In [1]: import numpy as np

In [2]: np.set_printoptions(precision=2, suppress=True, linewidth=100)

In [3]: u = np.array([3, -3, 3, -3, 3, 3, 0, -1, -2, 2, -1])

In [4]: feats = u[np.abs(np.subtract.outer(np.arange(11), np.arange(11)))]

In [5]: feats
Out[5]: 
array([[ 3, -3,  3, -3,  3,  3,  0, -1, -2,  2, -1],
       [-3,  3, -3,  3, -3,  3,  3,  0, -1, -2,  2],
       [ 3, -3,  3, -3,  3, -3,  3,  3,  0, -1, -2],
       [-3,  3, -3,  3, -3,  3, -3,  3,  3,  0, -1],
       [ 3, -3,  3, -3,  3, -3,  3, -3,  3,  3,  0],
       [ 3,  3, -3,  3, -3,  3, -3,  3, -3,  3,  3],
       [ 0,  3,  3, -3,  3, -3,  3, -3,  3, -3,  3],
       [-1,  0,  3,  3, -3,  3, -3,  3, -3,  3, -3],
       [-2, -1,  0,  3,  3, -3,  3, -3,  3, -3,  3],
       [ 2, -2, -1,  0,  3,  3, -3,  3, -3,  3, -3],
       [-1,  2, -2, -1,  0,  3,  3, -3,  3, -3,  3]])

In [6]: # symmetric, so the eigenvalues are real

In [7]: round(np.linalg.norm(feats, 2), 2)
Out[7]: np.float64(19.26)

In [8]: np.linalg.norm(feats, axis=0)
Out[8]: array([8.  , 8.49, 8.77, 9.06, 9.49, 9.95, 9.49, 9.06, 8.77, 8.49, 8.  ])

In [9]: np.linalg.norm(feats, axis=1).argmax()
Out[9]: np.int64(5)

In [10]: round(np.linalg.norm(feats, 1), 2), round(float(np.linalg.norm(feats, np.inf)), 2)
Out[10]: (np.float64(33.0), 33.0)

In [11]: feats[1] @ feats[7]
Out[11]: np.int64(3)

In [12]: round(np.linalg.norm(feats[1], 1), 2), np.round(np.linalg.norm(feats[1], np.inf), 2)
Out[12]: (np.float64(26.0), np.float64(3.0))

In [13]: F = np.load("arr.npy")

In [14]: F
Out[14]: 
array([[-4, -8, -5,  1,  5, -7, -9,  3, -6,  1,  7,  7],
       [ 7,  5, -4, -6, -2,  7,  2, -4, -5,  6, -8,  5],
       [-6, -6,  9,  0,  8, -5, -6, -3,  0, -9, -7,  3],
       [ 3, -6,  3,  9,  9, -5, -7, -7,  6,  3,  0, -5],
       [ 8, -9,  2, -3, -2, -9, -4,  0,  8, -6,  9, -3],
       [ 9,  9, -9, -3,  1,  2, -7,  2, -5, -9, -1, -3],
       [ 4, -8,  2, -1, -5, -2, -1,  4,  5,  7,  4,  6],
       [-3,  8,  3, -9,  1, -6, -4,  2,  3, -6,  6, -4],
       [-9, -5,  7,  9, -3, -9, -3,  4, -6, -1,  2,  6],
       [ 1, -8,  6, -7,  2, -6,  8, -9,  4, -6, -4, -8],
       [-1,  3, -8, -5,  0,  4,  6,  8, -5, -8, -5, -4],
       [ 4, -5,  7,  7, -6,  7, -3,  9,  8, -1, -9,  1]])

In [15]: blk = np.stack([F, -3 * F, F[::-1]])

In [16]: np.linalg.matrix_rank(blk)
Out[16]: array([12, 12, 12])

In [17]: np.linalg.matrix_rank(blk.reshape(3, -1))
Out[17]: np.int64(2)

In [18]: blk.shape
Out[18]: (3, 12, 12)

In [19]: blk.sum(axis=0)
Out[19]: 
array([[ 12,  11,  17,   5, -16,  21,  15,   3,  20,  -3, -23, -13],
       [-15,  -7,   0,   7,   4, -10,   2,  16,   5, -20,  11, -14],
       [ 13,   4, -12,  -7, -14,   4,  20,  -3,   4,  12,  10, -14],
       [-15,   7,   1,  -9, -21,   1,  11,  18, -18,  -7,   2,  16],
       [-19,  26,  -1,  -3,   5,  12,   4,   2, -13,   6, -12,   2],
       [-14, -26,  20,   5,  -7,  -6,  13,   0,  15,  25,   6,  12],
       [  1,  25, -13,  -1,  11,   6,  -5,  -6, -15, -23,  -9, -15],
       [ 14, -25,  -4,  15,  -4,   3,   4,  -4,   2,   6,  -3,   5],
       [ 21,   4, -11,  -9,  15,  13,  -1, -15,  18,   5,  -4, -17],
       [ -8,  10,  -3,  14,   4,   7, -22,  15,  -8,   3,   1,  19],
       [  9,  -1,  12,   4,  -2,  -1, -10, -20,   5,  22,   2,  13],
       [-12,   2, -19, -13,  17, -21,  -3, -15, -22,   3,  25,   5]])
